$ python -q
>>> import numpy as np
>>> np.set_printoptions(suppress=True, linewidth=160)
>>> def tidy(a):
...     return np.round(a, 2) + 0
... 
>>> W0 = np.load("layer2.npy")
>>> W0
array([[-0.43, -0.14, -0.98],
       [-0.12, -0.18,  0.  ],
       [-0.04, -0.3 ,  0.78],
       [-0.12,  0.02, -0.69],
       [-0.56,  0.14, -1.  ],
       [-0.04, -0.35,  0.85],
       [-0.43,  0.11, -1.  ],
       [-0.27, -0.02, -0.93],
       [-0.22,  0.02, -0.9 ],
       [ 0.33,  0.21,  0.85],
       [ 0.33, -0.19,  0.99],
       [-0.25, -0.49,  0.56],
       [ 0.08,  0.35, -0.78],
       [ 0.22, -0.02,  0.9 ],
       [-0.71, -0.12, -1.  ]])
>>> D = np.linalg.norm(W0[:, None] - W0[None], axis=-1)
>>> D.shape
(15, 15)
>>> np.linalg.matrix_rank(D ** 2)
np.int64(5)
>>> tidy(np.linalg.norm(W0, axis=1))
array([1.08, 0.22, 0.84, 0.7 , 1.15, 0.92, 1.09, 0.97, 0.93, 0.94, 1.06, 0.78, 0.86, 0.93, 1.23])
>>> D.mean(axis=1).argmax()
np.int64(10)
>>> np.unravel_index(D.round(6).argmax(), D.shape)
(np.int64(10), np.int64(14))
>>> x = np.array([0, -1, 2])
>>> target = W0 @ x
>>> tidy(np.linalg.solve(W0.T @ W0, W0.T @ target))
array([ 0., -1.,  2.])
>>> rng = np.random.default_rng(1823)
>>> target = target + 0.1 * rng.normal(size=15)
>>> tidy(target)
array([-1.68,  0.53,  1.93, -1.28, -2.17,  2.07, -2.31, -1.81, -1.79,  1.6 ,  2.04,  1.6 , -1.93,  1.91, -1.93])
>>> coef, *_ = np.linalg.lstsq(W0, target)
>>> tidy(np.linalg.norm(target - W0 @ coef))
np.float64(0.48)
>>> tidy(W0.T @ (target - W0 @ coef))
array([0., 0., 0.])
>>> Xs = (W0 - W0.mean(axis=0)) / W0.std(axis=0)
>>> tidy(Xs.std(axis=0))
array([1., 1., 1.])
>>> np.argwhere(np.abs(Xs) > 2)
array([], shape=(0, 2), dtype=int64)
>>> coef = np.linalg.lstsq(np.delete(Xs, 1, axis=1), Xs[:, 1])[0]
>>> tidy(coef)
array([ 1.01, -1.23])
>>> np.abs(coef).argmax()
np.int64(1)
